In [1]: import numpy as np

In [2]: import numpy.linalg as la

In [3]: np.set_printoptions(precision=2, suppress=True, linewidth=120, sign=" ")

In [4]: tidy = lambda a: np.round(a, 2) + 0

In [5]: J = np.load("a.npy")

In [6]: J
Out[6]: 
array([[ 1,  0,  0,  0],
       [ 0,  1,  0,  0],
       [ 1,  0,  2,  0],
       [ 1,  2,  1,  3]])

In [7]: np.einsum("ii->", J)
Out[7]: np.int64(7)

In [8]: tidy(la.det(J.T))
Out[8]: np.float64(6.0)

In [9]: tidy(la.eigvals(J).sum().real)
Out[9]: np.float64(7.0)

In [10]: tidy(la.eigvals(J))
Out[10]: array([ 3.,  2.,  1.,  1.])

In [11]: f = np.array([-9, -2])

In [12]: v = np.array([-1, 0, 2])

In [13]: data = f[:, None] + v[None, :]

In [14]: data
Out[14]: 
array([[-10,  -9,  -7],
       [ -3,  -2,   0]])

In [15]: G = data.T @ data

In [16]: G
Out[16]: 
array([[ 109,   96,   70],
       [  96,   85,   63],
       [  70,   63,   49]])

In [17]: (data @ data.T).shape
Out[17]: (2, 2)

In [18]: la.matrix_rank(G)
Out[18]: np.int64(2)

In [19]: np.trace(G), (data ** 2).sum()
Out[19]: (np.int64(243), np.int64(243))

In [20]: tidy(la.eigvalsh(G)[::-1])
Out[20]: array([ 240.14,    2.86,    0.  ])

In [21]: mat = np.load("x.npy")

In [22]: mat
Out[22]: 
array([[-8.98, -8.98,  5.99],
       [-2.99, -3.02,  1.99]])

In [23]: f = np.array([3, -2])

In [24]: np.polyval(f, data[0])
Out[24]: array([-32, -29, -23])

In [25]: np.cross(data[0, :3], data[1, :3])
Out[25]: array([-14,  21,  -7])

In [26]: np.correlate(data[0], data[1], "full")
Out[26]: array([  0,  20,  48,  41,  21])

In [27]: np.convolve(data[0], f)
Out[27]: array([-30,  -7,  -3,  14])

In [28]: M = 0.2 ** np.abs(np.subtract.outer(np.arange(4), np.arange(4)))

In [29]: tidy(M)
Out[29]: 
array([[ 1.  ,  0.2 ,  0.04,  0.01],
       [ 0.2 ,  1.  ,  0.2 ,  0.04],
       [ 0.04,  0.2 ,  1.  ,  0.2 ],
       [ 0.01,  0.04,  0.2 ,  1.  ]])

In [30]: B = np.array([[0, 1, 0], [2, 0, 1]])

In [31]: cent = np.kron(B, mat)

In [32]: cent
Out[32]: 
array([[ -0.  ,  -0.  ,   0.  ,  -8.98,  -8.98,   5.99,  -0.  ,  -0.  ,   0.  ],
       [ -0.  ,  -0.  ,   0.  ,  -2.99,  -3.02,   1.99,  -0.  ,  -0.  ,   0.  ],
       [-17.96, -17.96,  11.98,  -0.  ,  -0.  ,   0.  ,  -8.98,  -8.98,   5.99],
       [ -5.98,  -6.04,   3.98,  -0.  ,  -0.  ,   0.  ,  -2.99,  -3.02,   1.99]])

In [33]: ev, V = la.eig(M)

In [34]: tidy(np.sort(la.eigvals(M @ M)))
Out[34]: array([ 0.5 ,  0.71,  1.17,  1.86])

In [35]: x0 = np.array([2, 6, 3, 0])

In [36]: np.sign((M @ x0).round(6))
Out[36]: array([ 1.,  1.,  1.,  1.])

In [37]: tidy(M @ (2 * x0))
Out[37]: array([  6.64,  14.  ,   8.56,   1.71])

In [38]: la.norm(M @ x0) <= la.norm(M, 2) * la.norm(x0) + 1e-9
Out[38]: np.True_

In [39]: tidy((M * x0).sum(axis=1))
Out[39]: array([ 3.32,  7.  ,  4.28,  0.86])

In [40]: tidy(np.einsum("ij,j->i", M, x0))
Out[40]: array([ 3.32,  7.  ,  4.28,  0.86])

In [41]: tidy(M * x0)
Out[41]: 
array([[ 2.  ,  1.2 ,  0.12,  0.  ],
       [ 0.4 ,  6.  ,  0.6 ,  0.  ],
       [ 0.08,  1.2 ,  3.  ,  0.  ],
       [ 0.02,  0.24,  0.6 ,  0.  ]])

In [42]: rng = np.random.default_rng(66)

In [43]: B = M + rng.integers(-2, 3, (4, 2)) @ rng.integers(-2, 3, (2, 4))

In [44]: tidy(B)
Out[44]: 
array([[ 7.  , -3.8 ,  8.04,  4.01],
       [-0.8 , -1.  ,  0.2 , -1.96],
       [ 0.04,  4.2 , -1.  ,  2.2 ],
       [ 3.01, -1.96,  4.2 ,  3.  ]])

In [45]: np.abs(B - M).sum(axis=1)
Out[45]: array([ 22.,   5.,   8.,  11.])

In [46]: F = np.array([[-40, 2, -2, 1], [3, -2, -1, 2], [1, -1, 21, 2], [0, 2, 2, -18]])

In [47]: F
Out[47]: 
array([[-40,   2,  -2,   1],
       [  3,  -2,  -1,   2],
       [  1,  -1,  21,   2],
       [  0,   2,   2, -18]])

In [48]: B = la.inv(F)

In [49]: tidy(la.inv(B))
Out[49]: 
array([[-40.,   2.,  -2.,   1.],
       [  3.,  -2.,  -1.,   2.],
       [  1.,  -1.,  21.,   2.],
       [  0.,   2.,   2., -18.]])
